$ python3 -q
>>> import numpy as np
>>> np.set_printoptions(precision=2, suppress=True, linewidth=160)
>>> rd = lambda a: np.round(a, 2) + 0
>>> sig = 5 * 0.5 ** np.arange(7)
>>> rng = np.random.default_rng(3727)
>>> E = rng.normal(size=(15, 7)) * rng.permutation(sig)
>>> print(rd(E))
[[ -0.08   0.24   1.03  -0.05  -0.01  -0.03   4.9 ]
 [  0.46  -0.4   -0.75  -0.18  -1.     0.05  -4.68]
 [ -0.21  -1.29   0.71   0.01  -1.95   0.    -3.82]
 [ -0.03  -1.24   0.01   0.08   0.2   -0.09  -3.88]
 [ -0.03  -0.32   1.15   0.07  -5.24  -0.28  -2.82]
 [ -0.13   0.32   0.37   0.03  -0.48  -0.02 -13.6 ]
 [ -0.1   -1.35   0.08   0.02  -1.64  -0.01  11.34]
 [  0.11  -0.5   -0.71   0.03  -0.86  -0.13  -2.22]
 [ -0.43  -0.42   0.41   0.06  -1.97  -0.11   3.7 ]
 [ -0.33   1.9   -0.42  -0.01  -1.02  -0.16   1.6 ]
 [  0.35   1.64   0.58   0.06  -0.97  -0.25   5.54]
 [ -0.03   0.01   0.     0.03  -3.39  -0.08   2.69]
 [  0.13  -0.15  -0.79  -0.01  -1.68  -0.15  -5.2 ]
 [ -0.05  -0.73   0.35  -0.01   2.12  -0.06   2.32]
 [ -0.64  -1.65   0.07  -0.01   0.61  -0.07  -2.84]]
>>> Xs = E - E.mean(axis=0)
>>> U, sig, Vh = np.linalg.svd(Xs, full_matrices=False)
>>> print((np.sign(U[:, 0]) == np.sign(U[0, 0])).astype(int))
[1 0 0 0 0 0 1 0 1 1 1 1 0 1 0]
>>> print(np.abs(Vh[0]).argmax())
6
>>> print(rd(Vh[0] * np.sign(Vh[0, np.abs(Vh[0]).argmax()])))
[ 0.    0.02  0.02  0.   -0.01  0.    1.  ]
>>> print(rd(sig ** 2 / (sig ** 2).sum()))
[0.89 0.07 0.03 0.01 0.   0.   0.  ]
>>> print(rd(sig))
[22.22  6.45  3.76  2.22  0.95  0.3   0.14]
>>> print(np.abs(U[:, 0]).argmax())
5
>>> print(rd(Xs.mean(axis=0)))
[0. 0. 0. 0. 0. 0. 0.]
>>> z = E[:, 3] > np.median(E[:, 3])
>>> r0 = E[z].mean(axis=0) - E[~z].mean(axis=0)
>>> print(((E - E.mean(axis=0)) @ r0 > 0).astype(int))
[0 1 1 1 1 1 0 1 0 0 0 0 1 0 1]
>>> print(rd(r0))
[ 0.08  0.35  0.23  0.08 -1.25 -0.08 -1.97]
>>> Xs = (E - E.mean(axis=0)) / E.std(axis=0)
>>> print(rd(Xs.std(axis=0)))
[1. 1. 1. 1. 1. 1. 1.]
>>> print(np.argwhere(np.abs(Xs) > 2))
[[ 1  3]
 [ 4  4]
 [ 4  5]
 [ 5  6]
 [ 6  6]
 [ 9  1]
 [14  0]]
>>> beta = np.linalg.lstsq(np.delete(Xs, 4, axis=1), Xs[:, 4])[0]
>>> print(np.abs(beta).argmax())
4
>>> r0, v = E[14], E[4]
>>> print(rd(r0 @ v))
5.47
>>> print(rd(r0 @ r0))
11.59
>>> pr = (r0 @ v) / (r0 @ r0) * r0
>>> print(np.linalg.matrix_rank(np.outer(r0, v)))
1
>>> print(rd((v - pr) @ r0))
0.0
>>> print(rd(np.linalg.norm(r0 + v) ** 2 + np.linalg.norm(r0 - v) ** 2))
97.04
>>> print(rd(v - pr))
[ 0.27  0.46  1.12  0.07 -5.53 -0.25 -1.48]
>>> def softmax(z):
...     e = np.exp(z - z.max(axis=-1, keepdims=True))
...     return e / e.sum(axis=-1, keepdims=True)
... 
>>> print(rd(softmax(10 * E[14])))
[0.   0.   0.   0.   0.99 0.   0.  ]
>>> print(rd(softmax(E).sum(axis=1)))
[1. 1. 1. 1. 1. 1. 1. 1. 1. 1. 1. 1. 1. 1. 1.]
>>> att = E @ E.T / np.sqrt(7)
>>> print(rd(softmax(att)[14] @ E))
[ -0.13   0.31   0.37   0.03  -0.48  -0.02 -13.59]
>>> print(softmax(att).round(6).argmax(axis=1))
[6 5 5 5 5 5 6 5 6 6 6 6 5 6 5]
>>> J = np.load("test1.npy")
>>> print(rd(J))
[[0.14 0.2  0.14 0.14 0.2 ]
 [0.2  0.28 0.2  0.2  0.28]
 [0.14 0.2  0.14 0.14 0.2 ]
 [0.14 0.2  0.14 0.14 0.2 ]
 [0.2  0.28 0.2  0.2  0.28]]
>>> U, sig, Vh = np.linalg.svd(J)
>>> print(rd(sig))
[1. 0. 0. 0. 0.]
>>> A2 = U[:, :1] @ np.diag(sig[:1]) @ Vh[:1]
>>> print(rd(np.linalg.norm(J - A2, 2)), rd(sig[1]))
0.0 0.0
>>> print(rd(np.linalg.norm(J - A2) / np.linalg.norm(J)))
0.0
>>> print(rd(A2))
[[0.14 0.2  0.14 0.14 0.2 ]
 [0.2  0.28 0.2  0.2  0.28]
 [0.14 0.2  0.14 0.14 0.2 ]
 [0.14 0.2  0.14 0.14 0.2 ]
 [0.2  0.28 0.2  0.2  0.28]]
>>> print(np.linalg.matrix_rank(A2))
1
>>> print(rd(np.abs(J - A2).max()))
0.0
>>> mat = np.loadtxt("m.csv", delimiter=",")
>>> print(mat)
[[4. 1. 1. 1. 1. 1. 1. 1. 1. 1. 1. 1. 1.]
 [1. 4. 1. 1. 1. 1. 1. 1. 1. 1. 1. 1. 1.]
 [1. 1. 4. 1. 1. 1. 1. 1. 1. 1. 1. 1. 1.]
 [1. 1. 1. 4. 1. 1. 1. 1. 1. 1. 1. 1. 1.]
 [1. 1. 1. 1. 4. 1. 1. 1. 1. 1. 1. 1. 1.]
 [1. 1. 1. 1. 1. 4. 1. 1. 1. 1. 1. 1. 1.]
 [1. 1. 1. 1. 1. 1. 4. 1. 1. 1. 1. 1. 1.]
 [1. 1. 1. 1. 1. 1. 1. 4. 1. 1. 1. 1. 1.]
 [1. 1. 1. 1. 1. 1. 1. 1. 4. 1. 1. 1. 1.]
 [1. 1. 1. 1. 1. 1. 1. 1. 1. 4. 1. 1. 1.]
 [1. 1. 1. 1. 1. 1. 1. 1. 1. 1. 4. 1. 1.]
 [1. 1. 1. 1. 1. 1. 1. 1. 1. 1. 1. 4. 1.]
 [1. 1. 1. 1. 1. 1. 1. 1. 1. 1. 1. 1. 4.]]
>>> A2 = np.linalg.inv(mat)
>>> print(rd(np.linalg.det(mat) * np.linalg.det(A2)))
1.0
>>> print(rd(np.linalg.cond(mat)))
5.33
>>> print(rd(np.linalg.slogdet(mat)[0]))
1.0
>>> arr = np.loadtxt("out18.csv", delimiter=",")
>>> print(arr)
[[  1.  -4.  16. -64.]
 [  1.  -3.   9. -27.]
 [  1.  -2.   4.  -8.]
 [  1.  -1.   1.  -1.]
 [  1.   0.   0.   0.]
 [  1.   1.   1.   1.]
 [  1.   2.   4.   8.]]
>>> U, sig, Vh = np.linalg.svd(arr)
>>> print(rd(sig))
[72.88  6.9   2.67  1.41]
>>> print(np.argmax(sig[:-1] / (sig[1:] + 1e-6)) + 1)
1
>>> A2 = U[:, :1] @ np.diag(sig[:1]) @ Vh[:1]
>>> print(np.linalg.matrix_rank(A2))
1
>>> print(rd(np.linalg.norm(arr - A2) / np.linalg.norm(arr)))
0.1
>>> print(rd(np.linalg.norm(arr, 1)), rd(np.linalg.norm(arr, np.inf)))
109.0 85.0
>>> print(rd(np.linalg.norm(arr, "nuc")))
83.85
>>> print(np.linalg.norm(arr, axis=1).argmax())
0
>>> print(rd(np.linalg.norm(arr[6], 1)), rd(np.linalg.norm(arr[6], np.inf)))
15.0 8.0
>>> print(rd(np.linalg.norm(arr, 2)))
72.88
>>> print(arr[6] @ arr[5])
15.0
>>> A2 = np.c_[arr[:, :1] @ np.array([[-1]]), np.array([3, 4, 4, 2, 5, 5, 2])]
>>> print(A2)
[[-1.  3.]
 [-1.  4.]
 [-1.  4.]
 [-1.  2.]
 [-1.  5.]
 [-1.  5.]
 [-1.  2.]]
>>> print(rd(np.linalg.norm(np.linalg.qr(arr)[0].T @ A2, axis=0) ** 2 / ((A2 ** 2).sum(axis=0) + 1e-12)))
[1.   0.93]
>>> A2 = np.array([[-1, 1], [1, -1], [-1, -1], [1, 3]])
>>> print(np.linalg.matrix_rank(arr @ A2))
2
>>> print(np.einsum("ij,ij->i", arr, arr))
[4369.  820.   85.    4.    1.    4.   85.]
>>> Q, r_ = np.linalg.qr(arr)
>>> print(rd(Q))
[[-0.38 -0.57  0.55 -0.41]
 [-0.38 -0.38  0.    0.41]
 [-0.38 -0.19 -0.33  0.41]
 [-0.38  0.   -0.44  0.  ]
 [-0.38  0.19 -0.33 -0.41]
 [-0.38  0.38  0.   -0.41]
 [-0.38  0.57  0.55  0.41]]
>>> print(np.allclose(r_.T @ r_, arr.T @ arr))
True
>>> print(rd(Q @ r_))
[[  1.  -4.  16. -64.]
 [  1.  -3.   9. -27.]
 [  1.  -2.   4.  -8.]
 [  1.  -1.   1.  -1.]
 [  1.   0.   0.   0.]
 [  1.   1.   1.   1.]
 [  1.   2.   4.   8.]]
>>> print(rd(np.abs(np.diag(r_))))
[ 2.65  5.29  9.17 14.7 ]
>>> F = np.loadtxt("x.csv", delimiter=",")
>>> print(F)
[[ 0.  0.  0.  0.  0.  0.  0.  0.  0.  1.]
 [ 0.  0.  0.  0.  0.  0. -2.  0.  0.  0.]
 [ 0.  0. -1.  0.  0.  0.  0.  0.  0.  0.]
 [ 0.  0.  0.  0.  0.  0.  0.  0.  3.  0.]
 [ 0.  0.  0.  0.  3.  0.  0.  0.  0.  0.]
 [ 0.  0.  0.  0.  0.  1.  0.  0.  0.  0.]
 [ 0.  0.  0.  0.  0.  0.  0.  3.  0.  0.]
 [-1.  0.  0.  0.  0.  0.  0.  0.  0.  0.]
 [ 0.  2.  0.  0.  0.  0.  0.  0.  0.  0.]
 [ 0.  0.  0.  2.  0.  0.  0.  0.  0.  0.]]
>>> vec = np.array([-3, -3, 1, 3, -1, -2, -3, 3, 3, 3])
>>> y = F @ vec
>>> print(y)
[ 3.  6. -1.  9. -3. -2.  9.  3. -6.  6.]
>>> print(rd(np.linalg.solve(F, y)))
[-3. -3.  1.  3. -1. -2. -3.  3.  3.  3.]
>>> print(rd(np.linalg.solve(F, 3 * y)))
[-9. -9.  3.  9. -3. -6. -9.  9.  9.  9.]
>>> print(rd(np.linalg.solve(F.T, F[4])))
[0. 0. 0. 0. 1. 0. 0. 0. 0. 0.]
>>> z = rng.permutation(10)
>>> print(z)
[8 4 0 2 6 1 9 7 3 5]
>>> A2 = F[z][:, z]
>>> print(np.trace(A2))
3.0
>>> print(rd(np.sort(np.abs(np.linalg.eigvals(A2)))))
[1.   1.   1.84 1.84 1.84 1.84 1.84 1.84 1.84 3.  ]
>>> print(np.allclose(A2, F))
False
>>> print(A2)
[[ 0.  0.  0.  0.  0.  2.  0.  0.  0.  0.]
 [ 0.  3.  0.  0.  0.  0.  0.  0.  0.  0.]
 [ 0.  0.  0.  0.  0.  0.  1.  0.  0.  0.]
 [ 0.  0.  0. -1.  0.  0.  0.  0.  0.  0.]
 [ 0.  0.  0.  0.  0.  0.  0.  3.  0.  0.]
 [ 0.  0.  0.  0. -2.  0.  0.  0.  0.  0.]
 [ 0.  0.  0.  0.  0.  0.  0.  0.  2.  0.]
 [ 0.  0. -1.  0.  0.  0.  0.  0.  0.  0.]
 [ 3.  0.  0.  0.  0.  0.  0.  0.  0.  0.]
 [ 0.  0.  0.  0.  0.  0.  0.  0.  0.  1.]]
>>> print(np.diag(A2))
[ 0.  3.  0. -1.  0.  0.  0.  0.  0.  1.]
>>> print(np.flatnonzero(np.linalg.matrix_power((A2 != 0) + (A2.T != 0) + np.eye(10), 10)[2]))
[0 2 4 5 6 7 8]
>>> print((A2 != 0).astype(int))
[[0 0 0 0 0 1 0 0 0 0]
 [0 1 0 0 0 0 0 0 0 0]
 [0 0 0 0 0 0 1 0 0 0]
 [0 0 0 1 0 0 0 0 0 0]
 [0 0 0 0 0 0 0 1 0 0]
 [0 0 0 0 1 0 0 0 0 0]
 [0 0 0 0 0 0 0 0 1 0]
 [0 0 1 0 0 0 0 0 0 0]
 [1 0 0 0 0 0 0 0 0 0]
 [0 0 0 0 0 0 0 0 0 1]]
>>> print(rd(np.linalg.det(A2)))
-216.0
>>> A = np.load("layer18.npy")
>>> print(A)
[[  1  -2   4  -8]
 [  1  -1   1  -1]
 [  1   0   0   0]
 [  1   1   1   1]
 [  1   2   4   8]
 [  1   3   9  27]
 [  1   4  16  64]
 [  1   5  25 125]
 [  1   6  36 216]
 [  1   7  49 343]
 [  1   8  64 512]
 [  1   9  81 729]]
>>> U, sig, Vh = np.linalg.svd(A)
>>> print(rd(sig))
[996.81  21.67   3.84   1.96]
>>> print(np.argmax(sig[:-1] / (sig[1:] + 1e-6)) + 1)
1
>>> A2 = U[:, :1] @ np.diag(sig[:1]) @ Vh[:1]
>>> print(rd(np.linalg.norm(A - A2, 2)), rd(sig[1]))
21.67 21.67
>>> print(rd(np.abs(A - A2).max()))
9.41
>>> print(np.linalg.matrix_rank(A2))
1
>>> print(rd(np.linalg.norm(A - A2) / np.linalg.norm(A)))
0.02
>>> print(np.linalg.matrix_rank(A, rtol=0.05))
1
